$ python -q
>>> import numpy as np
>>> np.set_printoptions(precision=1, suppress=True, linewidth=120)
>>> feats = np.loadtxt("sample5.csv", delimiter=",")
>>> feats
array([[  0.7,   1.6,   5.6],
       [  3.6,   2.9,  -9.4],
       [ -2.2,  -3. ,  -0.4],
       [ -4.7,  -3.3,  11.4],
       [ 10.2,  11. , -13.9],
       [ -0.9,  -2.3,  -6.5],
       [ -6.8,  -6.8,   4. ],
       [ -3.1,  -5.1,  -3.8],
       [  1.1,   0. ,  -9.6],
       [ -1.3,  -2.1,  -6.2],
       [ -4.3,  -4.8,   2.7],
       [ -6.7,  -6.9,   8.1],
       [ -5.6,  -6. ,   3.9],
       [  1.5,   0.8,  -4.5],
       [  0.7,   2.1,   7. ],
       [  5.9,   5.3, -10.3]])
>>> proj = feats @ np.linalg.solve(feats.T @ feats, feats.T)
>>> proj @ feats[:, 2]
array([  5.6,  -9.4,  -0.4,  11.4, -13.9,  -6.5,   4. ,  -3.8,  -9.6,  -6.2,   2.7,   8.1,   3.9,  -4.5,   7. , -10.3])
>>> np.round(np.trace(proj), 1)
np.float64(3.0)
>>> np.diag(proj)
array([0.1, 0.1, 0.1, 0.3, 0.6, 0.1, 0.4, 0.3, 0.2, 0.2, 0.1, 0.1, 0.1, 0.1, 0.1, 0.1])
>>> dist = np.linalg.norm(feats[:, None] - feats[None], axis=-1)
>>> np.linalg.matrix_rank(dist ** 2)
np.int64(5)
>>> dist.mean(axis=1).argmax()
np.int64(4)
>>> dist.shape
(16, 16)
>>> np.unravel_index(dist.round(6).argmax(), dist.shape)
(np.int64(4), np.int64(11))
>>> np.linalg.norm(feats - feats.mean(axis=0), axis=1)
array([ 7.6,  9.9,  2.6, 13.6, 20.5,  5.3,  9.9,  5.3,  8.5,  5. ,  6.6, 12.6,  8.7,  4.3,  9.1, 12.8])
>>> dist[:5, :5]
array([[ 0. , 15.3,  8.1,  9.3, 23.6],
       [15.3,  0. , 12.2, 23.2, 11.4],
       [ 8.1, 12.2,  0. , 12.1, 23.1],
       [ 9.3, 23.2, 12.1,  0. , 32.7],
       [23.6, 11.4, 23.1, 32.7,  0. ]])
>>> dist[6].round(6).argsort(kind="stable")[:4]
array([ 6, 12, 10, 11])
>>> np.flatnonzero(dist[6] < dist.mean() / 2)
array([ 6, 10, 11, 12])
>>> (dist + 1e9 * np.eye(16)).round(6).argmin(axis=1)
array([14, 15,  7, 11, 15,  9, 12,  2,  1,  5, 12,  6,  6,  9,  0,  1])
